$ python -q
>>> import numpy as np
>>> import numpy.linalg as la
>>> np.set_printoptions(precision=2, suppress=True, linewidth=100)
>>> arr = np.array([[1.0, -2.0, -2.0, -2.0],
...     [0.0, 3.0, 1.0, 4.0],
...     [0.0, -2.0, 5.0, -4.0],
...     [0.0, 2.0, 5.0, -3.0]])
>>> print(np.round(la.norm(arr[2] - arr[3]), 2))
4.12
>>> print(la.norm(arr, axis=1))
[3.61 5.1  6.71 6.16]
>>> print(round(float(la.norm(arr, 2)), 2))
8.84
>>> print(arr[2] @ arr[3])
33.0
>>> x0 = np.array([1, -2, -2, 2])
>>> h = np.maximum(arr @ x0, 0)
>>> print(np.maximum(arr @ x0, 0) - np.maximum(-arr @ x0, 0))
[  5.   0. -14. -20.]
>>> print(np.flatnonzero(h > 1e-9))
[0]
>>> print(arr * (h > 1e-9)[:, None])
[[ 1. -2. -2. -2.]
 [ 0.  0.  0.  0.]
 [ 0. -0.  0. -0.]
 [ 0.  0.  0. -0.]]
>>> print(arr @ arr)
[[  1.  -8. -24.   4.]
 [  0.  15.  28.  -4.]
 [  0. -24.   3. -16.]
 [  0. -10.  12.  -3.]]
>>> assert arr == arr.T
Traceback (most recent call last):
  File "<python-input-14>", line 1, in <module>
    assert arr == arr.T
           ^^^^^^^^^^^^
ValueError: The truth value of an array with more than one element is ambiguous. Use a.any() or a.all()
>>> print((arr - arr.T) / 2)
[[ 0.  -1.  -1.  -1. ]
 [ 1.   0.   1.5  1. ]
 [ 1.  -1.5  0.  -4.5]
 [ 1.  -1.   4.5  0. ]]
>>> print(np.allclose(arr, arr.T))
False
>>> J = np.array([[0, 0, 1, 1, 0, 1, 1, 0],
...     [0, 0, 0, 0, 1, 0, 0, 0],
...     [1, 0, 0, 1, 0, 1, 1, 0],
...     [1, 0, 1, 0, 0, 1, 1, 0],
...     [0, 1, 0, 0, 0, 0, 0, 1],
...     [1, 0, 1, 1, 0, 0, 0, 0],
...     [1, 0, 1, 1, 0, 0, 0, 0],
...     [0, 0, 0, 0, 1, 0, 0, 0]])
>>> ev, vecs = la.eigh(J)
>>> print(np.round(vecs.T @ J @ vecs, 2) + 0)
[[-1.65  0.    0.    0.    0.    0.    0.    0.  ]
 [ 0.   -1.41  0.    0.    0.    0.    0.    0.  ]
 [ 0.    0.   -1.    0.    0.    0.    0.    0.  ]
 [ 0.    0.    0.   -1.    0.    0.    0.    0.  ]
 [ 0.    0.    0.    0.    0.    0.    0.    0.  ]
 [ 0.    0.    0.    0.    0.    0.    0.    0.  ]
 [ 0.    0.    0.    0.    0.    0.    1.41  0.  ]
 [ 0.    0.    0.    0.    0.    0.    0.    3.65]]
>>> print(np.round(la.svd(J, compute_uv=False), 2) + 0)
[3.65 1.65 1.41 1.41 1.   1.   0.   0.  ]
>>> print(ev.round(2) + 0)
[-1.65 -1.41 -1.   -1.    0.    0.    1.41  3.65]
>>> print(np.round(vecs.T @ vecs, 2) + 0)
[[1. 0. 0. 0. 0. 0. 0. 0.]
 [0. 1. 0. 0. 0. 0. 0. 0.]
 [0. 0. 1. 0. 0. 0. 0. 0.]
 [0. 0. 0. 1. 0. 0. 0. 0.]
 [0. 0. 0. 0. 1. 0. 0. 0.]
 [0. 0. 0. 0. 0. 1. 0. 0.]
 [0. 0. 0. 0. 0. 0. 1. 0.]
 [0. 0. 0. 0. 0. 0. 0. 1.]]
>>> print(np.abs(vecs[:, -1]).round(6).argmax())
0
>>> print(np.round(vecs @ np.diag(ev) @ vecs.T, 2) + 0)
[[0. 0. 1. 1. 0. 1. 1. 0.]
 [0. 0. 0. 0. 1. 0. 0. 0.]
 [1. 0. 0. 1. 0. 1. 1. 0.]
 [1. 0. 1. 0. 0. 1. 1. 0.]
 [0. 1. 0. 0. 0. 0. 0. 1.]
 [1. 0. 1. 1. 0. 0. 0. 0.]
 [1. 0. 1. 1. 0. 0. 0. 0.]
 [0. 0. 0. 0. 1. 0. 0. 0.]]
>>> print((ev > 1e-8).sum(), (ev < -1e-8).sum())
2 4
